In [1]: import numpy as np

In [2]: from numpy import linalg as LA

In [3]: np.set_printoptions(precision=2, suppress=True, linewidth=160)

In [4]: data = np.load("data.npy")

In [5]: data
Out[5]: 
array([[  0,   3, -15,  -9],
       [  0,   1,  -5,  -3],
       [  0,  -2,  10,   6],
       [  0,   2, -10,  -6],
       [  0,  -2,  10,   6],
       [  0,  -1,   5,   3],
       [  0,  -3,  15,   9],
       [  0,  -1,   5,   3]])

In [6]: left, sigma, VT = LA.svd(data)

In [7]: np.argmax(sigma[:-1] / (sigma[1:] + 1e-6)) + 1
Out[7]: np.int64(1)

In [8]: sigma.round(2) + 0
Out[8]: array([33.99,  0.  ,  0.  ,  0.  ])

In [9]: B = left[:, :1] @ np.diag(sigma[:1]) @ VT[:1]

In [10]: round(float(np.abs(data - B).max()), 2)
Out[10]: 0.0

In [11]: round(float(LA.norm(data - B) / LA.norm(data)), 2)
Out[11]: 0.0

In [12]: round(LA.norm(data, 2), 2)
Out[12]: np.float64(33.99)

In [13]: np.round(LA.norm(data, 1), 2), round(LA.norm(data, np.inf), 2)
Out[13]: (np.float64(75.0), np.float64(27.0))

In [14]: round(LA.norm(data) ** 2 / LA.norm(data, 2) ** 2, 2)
Out[14]: np.float64(1.0)

In [15]: LA.norm(data, axis=2)
AxisError: axis 2 is out of bounds for array of dimension 2


In [16]: data[5] @ data[6]
Out[16]: np.int64(105)

In [17]: u, g = data[0], data[3]

In [18]: u @ u
Out[18]: np.int64(315)

In [19]: u @ g
Out[19]: np.int64(210)

In [20]: p = (u @ g) / (u @ u) * u

In [21]: g - p
Out[21]: array([0., 0., 0., 0.])

In [22]: np.outer(u, g)
Out[22]: 
array([[  0,   0,   0,   0],
       [  0,   6, -30, -18],
       [  0, -30, 150,  90],
       [  0, -18,  90,  54]])

In [23]: np.round(LA.norm(u + g) ** 2 + LA.norm(u - g) ** 2, 2)
Out[23]: np.float64(910.0)

In [24]: LA.matrix_rank(np.outer(u, g))
Out[24]: np.int64(1)

In [25]: left, sigma, VT = LA.svd(data)

In [26]: V = VT[:(sigma > 1e-8).sum()]

In [27]: rng = np.random.default_rng(1935)

In [28]: vec = data[1] + -1 * data[6] + rng.integers(2) * np.eye(4)[2]

In [29]: vec
Out[29]: array([  0.,   4., -19., -12.])

In [30]: np.diag(V.T @ V)
Out[30]: array([0.  , 0.03, 0.71, 0.26])

In [31]: np.allclose(V.T @ V @ vec, vec)
Out[31]: False
